$ ipython --no-banner

In [1]: import numpy as np

In [2]: import numpy.linalg as la

In [3]: np.set_printoptions(precision=1, suppress=True, linewidth=120)

In [4]: tidy = lambda a: np.round(a, 1) + 0

In [5]: J = np.load("data.npy")

In [6]: J
Out[6]: 
array([[ 1,  0,  0],
       [-1,  2,  0],
       [-2,  0, -1]])

In [7]: def softmax(z):
   ...:     e = np.exp(z - z.max(axis=-1, keepdims=True))
   ...:     return e / e.sum(axis=-1, keepdims=True)
   ...: 

In [8]: tidy(softmax(J[2]))
Out[8]: array([0.1, 0.7, 0.2])

In [9]: tidy(softmax(J).sum(axis=1))
Out[9]: array([1., 1., 1.])

In [10]: tidy(softmax(J[2] + 3))
Out[10]: array([0.1, 0.7, 0.2])

In [11]: tidy(softmax(10 * J[2]))
Out[11]: array([0., 1., 0.])

In [12]: scores = J @ J.T / np.sqrt(3)

In [13]: tidy(softmax(scores))
Out[13]: 
array([[0.7, 0.2, 0.1],
       [0. , 0.8, 0.1],
       [0. , 0.1, 0.8]])

In [14]: W0 = np.load("test8.npy")

In [15]: W0
Out[15]: 
array([[ 0.6,  2.4,  0.3,  0.3],
       [-0.3,  0.1,  1.3, -0.5],
       [ 2.6,  0.4,  0.4,  1.8],
       [ 2.2,  3. ,  1.6, -3.4],
       [ 0.4,  7.5, -6.6, -1.6],
       [ 1. , -0.2,  4.6, -1. ],
       [-2.6, -1.4, -5. ,  0.6],
       [ 0.2, -9.4,  6.2,  1.9],
       [-1.5, -5. ,  8.5,  3.1],
       [-1.5, -3.3,  1. ,  0.8],
       [-3.2, -3.6,  0.5, -0.5],
       [-1.7, -1.6,  6.7, -3.2],
       [-5.3,  6.9, -5.8,  0. ],
       [-0.3, -4.4,  1. ,  2.4],
       [ 0.7, -6. ,  1.9, -0.4],
       [-0.2,  4.3, -1.6, -2.4],
       [-4.8, -3.8,  1.7,  1.6],
       [-0.1, -0.2, -1.9, -0.4],
       [ 1. ,  0.2, -0.1, -0.7],
       [-2.9,  6.6, -5.3, -2.6],
       [ 8.5, -2. ,  9.5, -3.3],
       [-3.1, -3. ,  0.5,  2. ],
       [-1.2,  3.7, -2.9,  0.7],
       [ 1.6, -2.6,  2.1,  1.5]])

In [16]: tidy(softmax(W0).sum(axis=1))
Out[16]: array([1., 1., 1., 1., 1., 1., 1., 1., 1., 1., 1., 1., 1., 1., 1., 1., 1., 1., 1., 1., 1., 1., 1., 1.])

In [17]: scores = W0 @ W0.T / np.sqrt(4)

In [18]: softmax(scores).round(6).argmax(axis=1)
Out[18]: array([ 4, 20, 20, 20,  4, 20,  6,  7,  8,  7,  7, 20, 12,  7,  7,  4,  7,  4, 20, 12, 20,  7, 12,  7])

In [19]: tidy(softmax(scores)[11] @ W0)
Out[19]: array([ 5.7, -2.1,  8.8, -3. ])

In [20]: u = np.array([-2, -2])

In [21]: tidy(np.cross(W0[17, :3], W0[0, :3]))
Out[21]: array([ 4.5, -1.1, -0.1])

In [22]: tidy(np.convolve(W0[17], u))
Out[22]: array([0.2, 0.6, 4.2, 4.6, 0.8])

In [23]: m1 = np.tril(np.array([[3, 3, 5, 2, 1],
    ...:     [1, 4, 1, 0, 4],
    ...:     [1, 0, 1, 0, 4],
    ...:     [4, 5, 3, 5, 2],
    ...:     [2, 4, 2, 5, 5]]), -1) + np.eye(5, dtype=int)

In [24]: m1
Out[24]: 
array([[1, 0, 0, 0, 0],
       [1, 1, 0, 0, 0],
       [1, 0, 1, 0, 0],
       [4, 5, 3, 1, 0],
       [2, 4, 2, 5, 1]])

In [25]: la.matrix_rank(m1, rtol=0.1)
Out[25]: np.int64(3)

In [26]: tidy(la.norm(m1, 2) / la.norm(m1))
Out[26]: np.float64(0.9)

In [27]: la.cond(m1) > 100
Out[27]: np.True_

In [28]: [round(float(x), 1) for x in la.svd(m1, compute_uv=False)[:3]]
Out[28]: [9.6, 3.5, 1.1]

In [29]: arr = np.load("dump.npy")

In [30]: arr
Out[30]: 
array([[ 0.2,  1.5, -0.8,  0.3,  0.5],
       [-0.1,  2.2, -0.2,  0. , -0.4],
       [-0.1,  1.9, -0.2,  0. ,  0.1],
       [-0.2,  1.4, -0.3,  0.1,  0.2],
       [-0.5,  2.1, -0.4,  0.1,  0.3],
       [ 1. ,  1. ,  1.9,  0.3,  2.2],
       [ 1.2,  1. ,  2. ,  0.9,  2.1],
       [ 1.4,  1.1,  2.3,  0.9,  2.2],
       [ 1.5,  0.4,  1.7,  1.5,  1.9],
       [ 1.1,  1. ,  2.2,  1.4,  1.6],
       [ 0.8,  0.6,  2.2,  0.3,  1.6],
       [ 0.9,  0.5,  2.3,  0.1,  1.2],
       [ 0.9, -0.1,  2.4, -0.1,  1.2],
       [ 0.8,  0.1,  1.9,  0.1,  0.9],
       [ 0.7, -0.1,  1.8,  0. ,  0.9]])

In [31]: cov = np.cov(arr, rowvar=False)

In [32]: np.median(arr, axis=0)
Out[32]: array([0.8, 1. , 1.9, 0.1, 1.2])

In [33]: np.argsort(-arr.std(axis=0).round(6), kind="stable")
Out[33]: array([2, 4, 1, 0, 3])

In [34]: tidy(arr.std(axis=0))
Out[34]: array([0.6, 0.7, 1.2, 0.5, 0.8])

In [35]: tidy(la.norm(arr[9], 1)), tidy(la.norm(arr[9], np.inf))
Out[35]: (np.float64(7.3), np.float64(2.2))

In [36]: tidy(arr[9] @ arr[5])
Out[36]: np.float64(10.2)

In [37]: tidy(la.norm(arr, axis=1))
Out[37]: array([1.8, 2.2, 1.9, 1.5, 2.2, 3.2, 3.4, 3.8, 3.3, 3.4, 2.9, 2.8, 2.8, 2.3, 2.1])

In [38]: u = np.array([-3, 2, 0, 1, -3])

In [39]: data = np.array([np.roll(u, i) for i in range(5)])

In [40]: data
Out[40]: 
array([[-3,  2,  0,  1, -3],
       [-3, -3,  2,  0,  1],
       [ 1, -3, -3,  2,  0],
       [ 0,  1, -3, -3,  2],
       [ 2,  0,  1, -3, -3]])

In [41]: W2 = arr[[6, 11]].astype(float)

In [42]: for _ in range(7):
    ...:     lab = la.norm(arr[:, None] - W2, axis=-1).argmin(axis=1)
    ...:     W2 = np.array([arr[lab == j].mean(axis=0) for j in range(2)])
    ...: 

In [43]: lab
Out[43]: array([1, 1, 1, 1, 1, 0, 0, 0, 0, 0, 0, 0, 0, 0, 0])

In [44]: np.abs(W2[1] - W2[0]).argmax()
Out[44]: np.int64(2)

In [45]: tidy(W2)
Out[45]: 
array([[ 1. ,  0.6,  2.1,  0.5,  1.6],
       [-0.1,  1.8, -0.4,  0.1,  0.1]])

In [46]: u, g = W2[0], W2[1]

In [47]: tidy(u @ u)
Out[47]: np.float64(8.4)

In [48]: tidy(u @ g)
Out[48]: np.float64(0.3)

In [49]: pr = (u @ g) / (u @ u) * u

In [50]: tidy(pr)
Out[50]: array([0. , 0. , 0.1, 0. , 0.1])

In [51]: (g - pr) @ u
Out[51]: np.float64(0.0)

In [52]: tidy(la.norm(u + g) ** 2 + la.norm(u - g) ** 2)
Out[52]: np.float64(23.9)

In [53]: np.unravel_index(np.abs(data).argmax(), data.shape)
Out[53]: (np.int64(0), np.int64(0))

In [54]: tidy(la.svd(data, compute_uv=False))
Out[54]: array([5.9, 5.9, 4.3, 4.3, 3. ])

In [55]: data.mean(axis=0)
Out[55]: array([-0.6, -0.6, -0.6, -0.6, -0.6])

In [56]: np.count_nonzero(data)
Out[56]: np.int64(20)

In [57]: tidy(la.norm(data))
Out[57]: np.float64(10.7)

In [58]: la.rank(data)
---------------------------------------------------------------------------
AttributeError                            Traceback (most recent call last)
Cell In[58], line 1
----> 1 la.rank(data)

AttributeError: module 'numpy.linalg' has no attribute 'rank'

In [59]: data[5]
---------------------------------------------------------------------------
IndexError                                Traceback (most recent call last)
Cell In[59], line 1
----> 1 data[5]

IndexError: index 5 is out of bounds for axis 0 with size 5

In [60]: data[:, 5]
---------------------------------------------------------------------------
IndexError                                Traceback (most recent call last)
Cell In[60], line 1
----> 1 data[:, 5]

IndexError: index 5 is out of bounds for axis 1 with size 5

In [61]: np.diff(data, axis=0)
Out[61]: 
array([[ 0, -5,  2, -1,  4],
       [ 4,  0, -5,  2, -1],
       [-1,  4,  0, -5,  2],
       [ 2, -1,  4,  0, -5]])

In [62]: tidy(np.sort(np.abs(np.fft.fft(data[0])))), tidy(np.sort(la.svd(data, compute_uv=False)))
Out[62]: (array([3. , 4.3, 4.3, 5.9, 5.9]), array([3. , 4.3, 4.3, 5.9, 5.9]))

In [63]: tidy(np.fft.fft(data[0]))
Out[63]: array([-3. +0.j , -4.1-4.2j, -1.9-3.9j, -1.9+3.9j, -4.1+4.2j])
